$ ipython --no-banner

In [1]: import numpy as np

In [2]: import numpy.linalg as la

In [3]: np.set_printoptions(precision=1, suppress=True, linewidth=160)

In [4]: M = np.load("run19.npy")

In [5]: print(M.round(1) + 0)
[[-0.4 -0.4  0.1  0.4 -0.3 -0.3 -0.2  0.3  0.3 -0.4]
 [ 0.2  0.  -0.4  0.2 -0.2  0.2 -0.3 -0.6  0.  -0.5]
 [-0.3 -0.5 -0.5 -0.6 -0.1 -0.1 -0.1  0.1 -0.2 -0.1]
 [-0.3 -0.3  0.4 -0.1 -0.4  0.4 -0.1 -0.4  0.1  0.4]
 [ 0.4 -0.4 -0.2  0.2 -0.3  0.1  0.7  0.1  0.   0.1]
 [-0.2 -0.2  0.2  0.3  0.1 -0.1  0.1 -0.2 -0.8 -0.1]
 [ 0.1  0.  -0.4  0.4 -0.1  0.4 -0.4  0.4 -0.3  0.4]
 [-0.5 -0.1 -0.4  0.3  0.5  0.1  0.3 -0.2  0.3  0.2]
 [ 0.  -0.1  0.2 -0.1  0.2  0.8  0.1  0.3  0.  -0.5]
 [ 0.4 -0.6  0.2  0.   0.5 -0.1 -0.3 -0.1  0.1  0.2]]

In [6]: x0 = np.array([0, -1, 2, -2, 1, -2, 1, 2, -2, 0])

In [7]: target = M @ x0

In [8]: b, lr = np.zeros(10), 1 / la.norm(M, 2) ** 2

In [9]: for i in range(5):
   ...:     b -= lr * M.T @ (M @ b - target)
   ...:     if i % 1 == 0: print(i, round(la.norm(M @ b - target), 1))
   ...: 
0 0.0
1 0.0
2 0.0
3 0.0
4 0.0

In [10]: print(np.round(la.cond(M), 1))
1.0

In [11]: X = np.array([[-0.2, -0.1, -0.8, 0.4, -0.7, -0.2, 1.1, -0.6, 0.3],
    ...:     [-1.7, -0.4, -1.0, -1.7, -0.1, -1.3, -0.1, -0.8, 0.6],
    ...:     [0.3, 0.1, 0.4, 0.1, -0.2, 0.6, 1.5, -1.8, -0.2],
    ...:     [0.8, -0.1, -1.3, -0.7, 1.2, -1.0, -0.8, 1.7, 0.3],
    ...:     [-0.6, 0.4, 0.1, 1.2, 0.3, 0.5, 1.1, -2.4, -0.4],
    ...:     [-0.7, -1.8, -2.0, 0.7, 0.0, -2.2, 0.3, 0.2, 0.5],
    ...:     [0.6, 0.7, -1.0, -0.9, 0.8, 1.3, 0.7, -1.8, 0.4],
    ...:     [0.0, 0.2, -0.9, -0.9, -1.9, -1.7, -2.0, 0.9, 0.9],
    ...:     [2.1, 0.0, 0.2, -0.4, 1.1, -1.3, 0.8, -0.8, -1.3],
    ...:     [0.0, -1.9, -1.3, -1.4, -2.8, 1.5, 0.1, -0.3, 1.0]])

In [12]: X[4] *= 3

In [13]: print(X)
[[-0.2 -0.1 -0.8  0.4 -0.7 -0.2  1.1 -0.6  0.3]
 [-1.7 -0.4 -1.  -1.7 -0.1 -1.3 -0.1 -0.8  0.6]
 [ 0.3  0.1  0.4  0.1 -0.2  0.6  1.5 -1.8 -0.2]
 [ 0.8 -0.1 -1.3 -0.7  1.2 -1.  -0.8  1.7  0.3]
 [-1.8  1.2  0.3  3.6  0.9  1.5  3.3 -7.2 -1.2]
 [-0.7 -1.8 -2.   0.7  0.  -2.2  0.3  0.2  0.5]
 [ 0.6  0.7 -1.  -0.9  0.8  1.3  0.7 -1.8  0.4]
 [ 0.   0.2 -0.9 -0.9 -1.9 -1.7 -2.   0.9  0.9]
 [ 2.1  0.   0.2 -0.4  1.1 -1.3  0.8 -0.8 -1.3]
 [ 0.  -1.9 -1.3 -1.4 -2.8  1.5  0.1 -0.3  1. ]]

In [14]: cov = X.T @ X

In [15]: print(la.eigvalsh(cov)[::-1])
[104.8  26.6  18.3  11.2   7.2   5.4   3.2   1.    0.1]

In [16]: print(la.svd(X, compute_uv=False) ** 2)
[104.8  26.6  18.3  11.2   7.2   5.4   3.2   1.    0.1]

In [17]: u, v = X[4], X[3]

In [18]: print(round(u @ v, 1))
-20.1

In [19]: pr = (u @ v) / (u @ u) * u

In [20]: print(la.matrix_rank(np.outer(u, v)))
1

In [21]: print(np.round(la.norm(u + v) ** 2 + la.norm(u - v) ** 2, 1))
187.7
